% python3 -q
>>> import numpy as np
>>> import numpy.linalg as la
>>> np.set_printoptions(precision=1, suppress=True, linewidth=160, sign=" ")
>>> rng = np.random.default_rng(1225)
>>> lab = rng.integers(0, 2, 7)
>>> feats = np.triu((lab[:, None] == lab) & (rng.random((7, 7)) < 0.8), 1).astype(int)
>>> feats += feats.T
>>> feats
array([[ 0,  0,  1,  0,  1,  1,  1],
       [ 0,  0,  0,  1,  0,  0,  0],
       [ 1,  0,  0,  0,  1,  1,  1],
       [ 0,  1,  0,  0,  0,  0,  0],
       [ 1,  0,  1,  0,  0,  1,  1],
       [ 1,  0,  1,  0,  1,  0,  0],
       [ 1,  0,  1,  0,  1,  0,  0]])
>>> r = la.matrix_rank(feats)
>>> r
np.int64(6)
>>> N = la.svd(feats)[2][r:].T
>>> [int(la.matrix_rank(np.delete(feats, i, axis=0))) for i in range(7)]
[5, 5, 5, 5, 5, 6, 6]
>>> np.round(N[:, 0] / N[np.abs(N[:, 0]).round(6).argmax(), 0], 1) + 0
array([ 0.,  0.,  0.,  0.,  0.,  1., -1.])
>>> vec = np.array([2, 2, 1, 1, 0, 1, 1])
>>> h1 = np.maximum(feats @ vec, 0)
>>> np.tanh(feats @ vec)
array([ 1. ,  0.8,  1. ,  1. ,  1. ,  1. ,  1. ])
>>> h1
array([ 3,  1,  4,  2,  5,  3,  3])
>>> np.flatnonzero(h1 > 1e-9)
array([ 0,  1,  2,  3,  4,  5,  6])
>>> feats.T @ h1
array([ 15,   2,  14,   1,  13,  12,  12])
>>> ev, V = la.eigh(feats)
>>> np.round(V @ np.diag(ev) @ V.T, 1) + 0
array([[ 0.,  0.,  1.,  0.,  1.,  1.,  1.],
       [ 0.,  0.,  0.,  1.,  0.,  0.,  0.],
       [ 1.,  0.,  0.,  0.,  1.,  1.,  1.],
       [ 0.,  1.,  0.,  0.,  0.,  0.,  0.],
       [ 1.,  0.,  1.,  0.,  0.,  1.,  1.],
       [ 1.,  0.,  1.,  0.,  1.,  0.,  0.],
       [ 1.,  0.,  1.,  0.,  1.,  0.,  0.]])
>>> np.abs(V[:, -1]).round(6).argmax()
np.int64(0)
>>> ev.round(1) + 0
array([-1.6, -1. , -1. , -1. ,  0. ,  1. ,  3.6])
>>> round(float(ev.sum()), 1), np.trace(feats)
(0.0, np.int64(0))
>>> np.round(la.eigvalsh(feats @ feats), 1) + 0
array([  0. ,   1. ,   1. ,   1. ,   1. ,   2.7,  13.3])
>>> (ev > 1e-8).sum(), (ev < -1e-8).sum()
(np.int64(2), np.int64(4))
>>> np.round(V.T @ feats @ V, 1) + 0
array([[-1.6,  0. ,  0. ,  0. ,  0. ,  0. ,  0. ],
       [ 0. , -1. ,  0. ,  0. ,  0. ,  0. ,  0. ],
       [ 0. ,  0. , -1. ,  0. ,  0. ,  0. ,  0. ],
       [ 0. ,  0. ,  0. , -1. ,  0. ,  0. ,  0. ],
       [ 0. ,  0. ,  0. ,  0. ,  0. ,  0. ,  0. ],
       [ 0. ,  0. ,  0. ,  0. ,  0. ,  1. ,  0. ],
       [ 0. ,  0. ,  0. ,  0. ,  0. ,  0. ,  3.6]])
>>> np.round(np.abs(V[:, -1]), 1) + 0
array([ 0.5,  0. ,  0.5,  0. ,  0.5,  0.4,  0.4])
